$ python -q
>>> import numpy as np
>>> from numpy import linalg as LA
>>> np.set_printoptions(precision=2, suppress=True, linewidth=140, sign=" ")
>>> rd = lambda a: np.round(a, 2) + 0
>>> X = np.array([[-8, -7, 9, 9, 5],
...     [-7, -4, -6, 3, 4],
...     [-1, 5, 1, 1, -4],
...     [1, -1, 0, -8, -2],
...     [1, 3, -1, -6, -7],
...     [-7, -4, -6, 3, 4]])
>>> X.shape
(6, 5)
>>> rd(LA.norm(X))
np.float64(27.6)
>>> X.sum(axis=1)
array([  8, -10,   2, -10, -10, -10])
>>> print(np.unravel_index(np.abs(X).argmax(), X.shape))
(np.int64(0), np.int64(2))
>>> X[6]
Traceback (most recent call last):
  File "<python-input-9>", line 1, in <module>
    X[6]
    ~^^^
IndexError: index 6 is out of bounds for axis 0 with size 6
>>> rd(X.mean(axis=0))
array([-3.5 , -1.33, -0.5 ,  0.33,  0.  ])
>>> X[5] @ X[2]
np.int64(-32)
>>> rd(LA.norm(X, "nuc"))
np.float64(50.66)
>>> rd(LA.norm(X[5] - X[2]))
np.float64(15.3)
>>> mat = np.loadtxt("case13.csv", delimiter=",")
>>> rd(mat)
array([[ 0.23,  0.01, -0.13, -0.14,  0.09, -0.01,  0.22, -0.27, -0.07,  0.09],
       [ 0.01,  0.46,  0.02, -0.03,  0.27, -0.23, -0.24, -0.12, -0.18, -0.15],
       [-0.13,  0.02,  0.43, -0.22, -0.28,  0.06, -0.11,  0.05, -0.15, -0.24],
       [-0.14, -0.03, -0.22,  0.34,  0.14, -0.06, -0.12,  0.25,  0.21,  0.09],
       [ 0.09,  0.27, -0.28,  0.14,  0.36, -0.22, -0.03, -0.07,  0.  ,  0.03],
       [-0.01, -0.23,  0.06, -0.06, -0.22,  0.35, -0.18, -0.13,  0.03,  0.27],
       [ 0.22, -0.24, -0.11, -0.12, -0.03, -0.18,  0.75,  0.02,  0.04, -0.15],
       [-0.27, -0.12,  0.05,  0.25, -0.07, -0.13,  0.02,  0.49,  0.19, -0.2 ],
       [-0.07, -0.18, -0.15,  0.21,  0.  ,  0.03,  0.04,  0.19,  0.18,  0.09],
       [ 0.09, -0.15, -0.24,  0.09,  0.03,  0.27, -0.15, -0.2 ,  0.09,  0.42]])
>>> w, vecs = LA.eigh(mat)
>>> np.unique(w.round(6) + 0, return_counts=True)[1]
array([ 6,  4])
>>> w.sum(), rd(np.trace(mat))
(np.float64(4.0), np.float64(4.0))
>>> rd(vecs.T @ vecs)
array([[ 1.,  0.,  0.,  0.,  0.,  0.,  0.,  0.,  0.,  0.],
       [ 0.,  1.,  0.,  0.,  0.,  0.,  0.,  0.,  0.,  0.],
       [ 0.,  0.,  1.,  0.,  0.,  0.,  0.,  0.,  0.,  0.],
       [ 0.,  0.,  0.,  1.,  0.,  0.,  0.,  0.,  0.,  0.],
       [ 0.,  0.,  0.,  0.,  1.,  0.,  0.,  0.,  0.,  0.],
       [ 0.,  0.,  0.,  0.,  0.,  1.,  0.,  0.,  0.,  0.],
       [ 0.,  0.,  0.,  0.,  0.,  0.,  1.,  0.,  0.,  0.],
       [ 0.,  0.,  0.,  0.,  0.,  0.,  0.,  1.,  0.,  0.],
       [ 0.,  0.,  0.,  0.,  0.,  0.,  0.,  0.,  1.,  0.],
       [ 0.,  0.,  0.,  0.,  0.,  0.,  0.,  0.,  0.,  1.]])
>>> rd(vecs.T @ mat @ vecs)
array([[ 0.,  0.,  0.,  0.,  0.,  0.,  0.,  0.,  0.,  0.],
       [ 0.,  0.,  0.,  0.,  0.,  0.,  0.,  0.,  0.,  0.],
       [ 0.,  0.,  0.,  0.,  0.,  0.,  0.,  0.,  0.,  0.],
       [ 0.,  0.,  0.,  0.,  0.,  0.,  0.,  0.,  0.,  0.],
       [ 0.,  0.,  0.,  0.,  0.,  0.,  0.,  0.,  0.,  0.],
       [ 0.,  0.,  0.,  0.,  0.,  0.,  0.,  0.,  0.,  0.],
       [ 0.,  0.,  0.,  0.,  0.,  0.,  1.,  0.,  0.,  0.],
       [ 0.,  0.,  0.,  0.,  0.,  0.,  0.,  1.,  0.,  0.],
       [ 0.,  0.,  0.,  0.,  0.,  0.,  0.,  0.,  1.,  0.],
       [ 0.,  0.,  0.,  0.,  0.,  0.,  0.,  0.,  0.,  1.]])
>>> E = np.load("out14.npy")
>>> print(E)
[[ 1.2 -1.5 -0.9  1.6]
 [-0.5  0.3  1.2 -0.9]
 [-0.8 -4.5  0.  -0.9]
 [-1.2  1.5 -0.2 -0.4]
 [-0.5 -1.5  0.1  0.4]
 [ 0.4  0.   0.  -1.3]
 [ 0.  -2.1 -1.  -2.5]
 [ 0.5  4.2 -1.   1. ]]
>>> vec = np.array([3, 9, 1, -1])
>>> rhs = E @ vec
>>> rd(LA.pinv(E) @ E)
array([[ 1.,  0.,  0.,  0.],
       [ 0.,  1.,  0.,  0.],
       [ 0.,  0.,  1.,  0.],
       [ 0.,  0.,  0.,  1.]])
>>> rng = np.random.default_rng(393)
>>> rhs = rhs + 0.05 * rng.normal(size=8)
>>> print(rd(rhs))
[-12.4    3.28 -41.95  10.2  -15.37   2.48 -17.45  37.28]
>>> c, *_ = LA.lstsq(E, rhs)
>>> rd(c)
array([ 2.95,  9.  ,  0.99, -0.99])
>>> [round(float(LA.norm(LA.solve(E.T @ E + lam * np.eye(4), E.T @ rhs))), 2) for lam in (0, 1, 10, 100)]
[9.58, 9.07, 7.39, 2.96]
>>> r0, r1 = E[4], E[5]
>>> print(r0 @ r0)
2.67
>>> p = (r0 @ r1) / (r0 @ r0) * r0
>>> rd((r1 - p) @ r0)
np.float64(0.0)
>>> rd(r1 - p)
array([ 0.27, -0.4 ,  0.03, -1.19])
>>> rd(np.outer(r0, r1))
array([[-0.2 ,  0.  ,  0.  ,  0.65],
       [-0.6 ,  0.  ,  0.  ,  1.95],
       [ 0.04,  0.  ,  0.  , -0.13],
       [ 0.16,  0.  ,  0.  , -0.52]])
>>> J = np.loadtxt("layer6.csv", delimiter=",")
>>> J
array([[-0.21,  0.2 ,  0.96,  0.57, -0.06,  0.32,  0.92,  0.1 ,  1.12, -1.91],
       [ 0.2 , -3.11,  1.37,  0.15, -0.78, -0.68,  0.71,  1.08, -0.47,  0.5 ],
       [ 0.96,  1.37, -2.98, -0.39, -0.08, -0.88,  1.17,  0.59, -0.87, -0.46],
       [ 0.57,  0.15, -0.39, -0.75, -0.1 ,  0.93,  0.46,  1.35,  1.62,  0.75],
       [-0.06, -0.78, -0.08, -0.1 , -2.58, -0.69, -0.25, -0.16,  1.49, -1.03],
       [ 0.32, -0.68, -0.88,  0.93, -0.69, -1.87,  0.61, -1.37,  0.18,  0.75],
       [ 0.92,  0.71,  1.17,  0.46, -0.25,  0.61, -1.65, -1.27, -0.54,  0.97],
       [ 0.1 ,  1.08,  0.59,  1.35, -0.16, -1.37, -1.27, -1.31,  0.11,  0.45],
       [ 1.12, -0.47, -0.87,  1.62,  1.49,  0.18, -0.54,  0.11, -2.18, -0.85],
       [-1.91,  0.5 , -0.46,  0.75, -1.03,  0.75,  0.97,  0.45, -0.85, -2.36]])
>>> T = np.stack([J, -2 * J, J[::-1]])
>>> rd(np.einsum("bij,cij->bc", T, T))
array([[ 108.97, -217.94,    7.88],
       [-217.94,  435.88,  -15.76],
       [   7.88,  -15.76,  108.97]])
>>> LA.matrix_rank(T)
array([ 10,  10,  10])
>>> rd(LA.norm(T, axis=(1, 2)))
array([ 10.44,  20.88,  10.44])
>>> vec = np.array([-2, -1, 2, 2, 0, -1, -2, -2, 0, 0])
>>> rhs = J @ vec
>>> c, lr = np.zeros(10), 1 / LA.norm(J, 2) ** 2
>>> for i in range(50):
...     c -= lr * J.T @ (J @ c - rhs)
...     if i % 10 == 0: print(i, round(LA.norm(J @ c - rhs), 2))
... 
0 5.36
10 1.0
20 0.63
30 0.42
40 0.28
>>> rd(c)
array([-1.92, -0.94,  2.08,  1.96, -0.05, -1.  , -1.89, -2.03, -0.06,  0.  ])
>>> print(rd(LA.cond(J)))
5.03
>>> w, vecs = LA.eigh(J)
>>> vec = np.array([-5, 5, 2, 3, 5, 5, 2, 1, -4, -4])
>>> rd(LA.eigvalsh(J[1:, 1:]))
array([-5.  , -4.7 , -4.01, -3.99, -3.22, -1.19,  1.  ,  1.  ,  1.32])
>>> rd(vec @ J @ vec / (vec @ vec)), rd(w[0]), rd(w[-1])
(np.float64(-3.81), np.float64(-5.0), np.float64(2.0))
>>> r0 = np.array([-2, 3, 0, 3, 3, 0, 3, 0, -2, 0])
>>> other = J + np.outer(r0, np.eye(10)[8])
>>> LA.matrix_rank(LA.inv(other) - LA.inv(J), tol=1e-8)
np.int64(1)
>>> LA.matrix_rank(other - J)
np.int64(1)
>>> rd(other)
array([[-0.21,  0.2 ,  0.96,  0.57, -0.06,  0.32,  0.92,  0.1 , -0.88, -1.91],
       [ 0.2 , -3.11,  1.37,  0.15, -0.78, -0.68,  0.71,  1.08,  2.53,  0.5 ],
       [ 0.96,  1.37, -2.98, -0.39, -0.08, -0.88,  1.17,  0.59, -0.87, -0.46],
       [ 0.57,  0.15, -0.39, -0.75, -0.1 ,  0.93,  0.46,  1.35,  4.62,  0.75],
       [-0.06, -0.78, -0.08, -0.1 , -2.58, -0.69, -0.25, -0.16,  4.49, -1.03],
       [ 0.32, -0.68, -0.88,  0.93, -0.69, -1.87,  0.61, -1.37,  0.18,  0.75],
       [ 0.92,  0.71,  1.17,  0.46, -0.25,  0.61, -1.65, -1.27,  2.46,  0.97],
       [ 0.1 ,  1.08,  0.59,  1.35, -0.16, -1.37, -1.27, -1.31,  0.11,  0.45],
       [ 1.12, -0.47, -0.87,  1.62,  1.49,  0.18, -0.54,  0.11, -4.18, -0.85],
       [-1.91,  0.5 , -0.46,  0.75, -1.03,  0.75,  0.97,  0.45, -0.85, -2.36]])
>>> K = np.load("arr.npy")
>>> K
array([[-1.87,  1.19,  2.04,  0.92, -0.02, -2.01,  0.89, -0.01],
       [-2.03,  1.01,  2.13,  1.12, -0.13, -2.15,  0.8 , -0.13],
       [-2.04,  0.87,  1.98,  1.1 , -0.09, -2.14,  1.15,  0.11],
       [-2.18,  0.98,  2.04,  1.01, -0.02, -2.09,  1.04, -0.09],
       [-1.85,  0.94,  2.03,  1.03,  0.03, -2.13,  1.02, -0.03],
       [-1.92,  0.91,  1.91,  1.11, -0.05, -1.84,  1.19, -0.04],
       [-1.98,  1.04,  2.03,  1.1 ,  0.22, -1.96,  1.07, -0.01],
       [ 0.  , -1.93, -2.11,  2.1 , -0.97, -1.82,  1.96,  0.97],
       [ 0.02, -2.17, -2.22,  1.89, -0.85, -2.12,  1.87,  0.98],
       [-0.17, -2.15, -1.97,  1.91, -1.02, -1.96,  2.13,  1.09],
       [ 0.12, -2.13, -2.03,  1.82, -1.05, -2.05,  1.86,  0.97],
       [ 0.11, -2.01, -1.97,  2.  , -1.02, -2.13,  2.02,  0.91],
       [-0.03, -2.1 , -2.06,  1.89, -0.97, -1.85,  2.04,  0.91],
       [-0.02, -1.86, -1.98,  1.93, -1.06, -2.13,  2.02,  0.96],
       [ 2.  , -1.95, -1.11,  2.  , -2.13,  0.93, -2.15, -0.21],
       [ 2.02, -2.02, -1.04,  1.98, -2.  ,  1.06, -2.  ,  0.  ],
       [ 1.97, -2.09, -1.09,  1.9 , -2.03,  0.92, -2.1 , -0.15],
       [ 2.05, -2.03, -0.83,  2.04, -2.07,  0.93, -1.92, -0.03],
       [ 2.26, -2.02, -1.13,  2.1 , -2.05,  0.98, -2.08,  0.  ],
       [ 1.96, -2.14, -1.  ,  1.97, -2.1 ,  1.04, -1.99,  0.17],
       [ 2.07, -2.19, -0.84,  1.89, -1.88,  1.03, -1.82, -0.16]])
>>> lab = rng.permutation(8)
>>> other = K[:, lab] * rng.choice([-1, 1], 8)
>>> other
array([[ 0.02,  2.04,  0.89, -1.19,  2.01,  1.87, -0.01,  0.92],
       [ 0.13,  2.13,  0.8 , -1.01,  2.15,  2.03, -0.13,  1.12],
       [ 0.09,  1.98,  1.15, -0.87,  2.14,  2.04,  0.11,  1.1 ],
       [ 0.02,  2.04,  1.04, -0.98,  2.09,  2.18, -0.09,  1.01],
       [-0.03,  2.03,  1.02, -0.94,  2.13,  1.85, -0.03,  1.03],
       [ 0.05,  1.91,  1.19, -0.91,  1.84,  1.92, -0.04,  1.11],
       [-0.22,  2.03,  1.07, -1.04,  1.96,  1.98, -0.01,  1.1 ],
       [ 0.97, -2.11,  1.96,  1.93,  1.82, -0.  ,  0.97,  2.1 ],
       [ 0.85, -2.22,  1.87,  2.17,  2.12, -0.02,  0.98,  1.89],
       [ 1.02, -1.97,  2.13,  2.15,  1.96,  0.17,  1.09,  1.91],
       [ 1.05, -2.03,  1.86,  2.13,  2.05, -0.12,  0.97,  1.82],
       [ 1.02, -1.97,  2.02,  2.01,  2.13, -0.11,  0.91,  2.  ],
       [ 0.97, -2.06,  2.04,  2.1 ,  1.85,  0.03,  0.91,  1.89],
       [ 1.06, -1.98,  2.02,  1.86,  2.13,  0.02,  0.96,  1.93],
       [ 2.13, -1.11, -2.15,  1.95, -0.93, -2.  , -0.21,  2.  ],
       [ 2.  , -1.04, -2.  ,  2.02, -1.06, -2.02,  0.  ,  1.98],
       [ 2.03, -1.09, -2.1 ,  2.09, -0.92, -1.97, -0.15,  1.9 ],
       [ 2.07, -0.83, -1.92,  2.03, -0.93, -2.05, -0.03,  2.04],
       [ 2.05, -1.13, -2.08,  2.02, -0.98, -2.26,  0.  ,  2.1 ],
       [ 2.1 , -1.  , -1.99,  2.14, -1.04, -1.96,  0.17,  1.97],
       [ 1.88, -0.84, -1.82,  2.19, -1.03, -2.07, -0.16,  1.89]])
>>> U, _, Vh = LA.svd(K.T @ other)
>>> lab
array([ 4,  2,  6,  1,  5,  0,  7,  3])
>>> rd(LA.lstsq(K, other)[0])
array([[ 0.,  0.,  0.,  0.,  0., -1.,  0.,  0.],
       [ 0.,  0.,  0., -1.,  0.,  0.,  0.,  0.],
       [ 0.,  1.,  0.,  0.,  0.,  0.,  0.,  0.],
       [ 0.,  0.,  0.,  0.,  0.,  0.,  0.,  1.],
       [-1.,  0.,  0.,  0.,  0.,  0.,  0.,  0.],
       [ 0.,  0.,  0.,  0., -1.,  0.,  0.,  0.],
       [ 0.,  0.,  1.,  0.,  0.,  0.,  0.,  0.],
       [ 0.,  0.,  0.,  0.,  0.,  0.,  1.,  0.]])
>>> w, vecs = LA.eigh(J)
>>> rd(vecs.T @ J @ vecs)
array([[-5.  ,  0.  ,  0.  ,  0.  ,  0.  ,  0.  ,  0.  ,  0.  ,  0.  ,  0.  ],
       [ 0.  , -5.  ,  0.  ,  0.  ,  0.  ,  0.  ,  0.  ,  0.  ,  0.  ,  0.  ],
       [ 0.  ,  0.  , -4.01,  0.  ,  0.  ,  0.  ,  0.  ,  0.  ,  0.  ,  0.  ],
       [ 0.  ,  0.  ,  0.  , -4.  ,  0.  ,  0.  ,  0.  ,  0.  ,  0.  ,  0.  ],
       [ 0.  ,  0.  ,  0.  ,  0.  , -3.99,  0.  ,  0.  ,  0.  ,  0.  ,  0.  ],
       [ 0.  ,  0.  ,  0.  ,  0.  ,  0.  , -2.  ,  0.  ,  0.  ,  0.  ,  0.  ],
       [ 0.  ,  0.  ,  0.  ,  0.  ,  0.  ,  0.  ,  1.  ,  0.  ,  0.  ,  0.  ],
       [ 0.  ,  0.  ,  0.  ,  0.  ,  0.  ,  0.  ,  0.  ,  1.  ,  0.  ,  0.  ],
       [ 0.  ,  0.  ,  0.  ,  0.  ,  0.  ,  0.  ,  0.  ,  0.  ,  1.  ,  0.  ],
       [ 0.  ,  0.  ,  0.  ,  0.  ,  0.  ,  0.  ,  0.  ,  0.  ,  0.  ,  2.  ]])
>>> rd(w.sum()), np.trace(J)
(np.float64(-19.0), np.float64(-19.0))
>>> print(rd(w))
[-5.   -5.   -4.01 -4.   -3.99 -2.    1.    1.    1.    2.  ]
>>> rd(vecs @ np.diag(w) @ vecs.T)
array([[-0.21,  0.2 ,  0.96,  0.57, -0.06,  0.32,  0.92,  0.1 ,  1.12, -1.91],
       [ 0.2 , -3.11,  1.37,  0.15, -0.78, -0.68,  0.71,  1.08, -0.47,  0.5 ],
       [ 0.96,  1.37, -2.98, -0.39, -0.08, -0.88,  1.17,  0.59, -0.87, -0.46],
       [ 0.57,  0.15, -0.39, -0.75, -0.1 ,  0.93,  0.46,  1.35,  1.62,  0.75],
       [-0.06, -0.78, -0.08, -0.1 , -2.58, -0.69, -0.25, -0.16,  1.49, -1.03],
       [ 0.32, -0.68, -0.88,  0.93, -0.69, -1.87,  0.61, -1.37,  0.18,  0.75],
       [ 0.92,  0.71,  1.17,  0.46, -0.25,  0.61, -1.65, -1.27, -0.54,  0.97],
       [ 0.1 ,  1.08,  0.59,  1.35, -0.16, -1.37, -1.27, -1.31,  0.11,  0.45],
       [ 1.12, -0.47, -0.87,  1.62,  1.49,  0.18, -0.54,  0.11, -2.18, -0.85],
       [-1.91,  0.5 , -0.46,  0.75, -1.03,  0.75,  0.97,  0.45, -0.85, -2.36]])
>>> np.abs(vecs[:, -1]).round(6).argmax()
np.int64(0)
>>> rd(np.abs(vecs[:, -1]))
array([ 0.67,  0.04,  0.05,  0.35,  0.22,  0.01,  0.  ,  0.11,  0.47,  0.37])
>>> rd(LA.svd(J, compute_uv=False))
array([ 5.  ,  5.  ,  4.01,  4.  ,  3.99,  2.  ,  2.  ,  1.  ,  1.  ,  1.  ])
>>> (w > 1e-8).sum(), (w < -1e-8).sum()
(np.int64(4), np.int64(6))
>>> np.unique(w.round(6) + 0, return_counts=True)[1]
array([ 1,  1,  1,  1,  1,  1,  1,  1,  1,  1])
>>> rd(LA.eigvalsh(J @ J))
array([  0.99,   1.  ,   1.01,   4.  ,   4.01,  15.95,  15.96,  16.06,  24.96,  25.03])
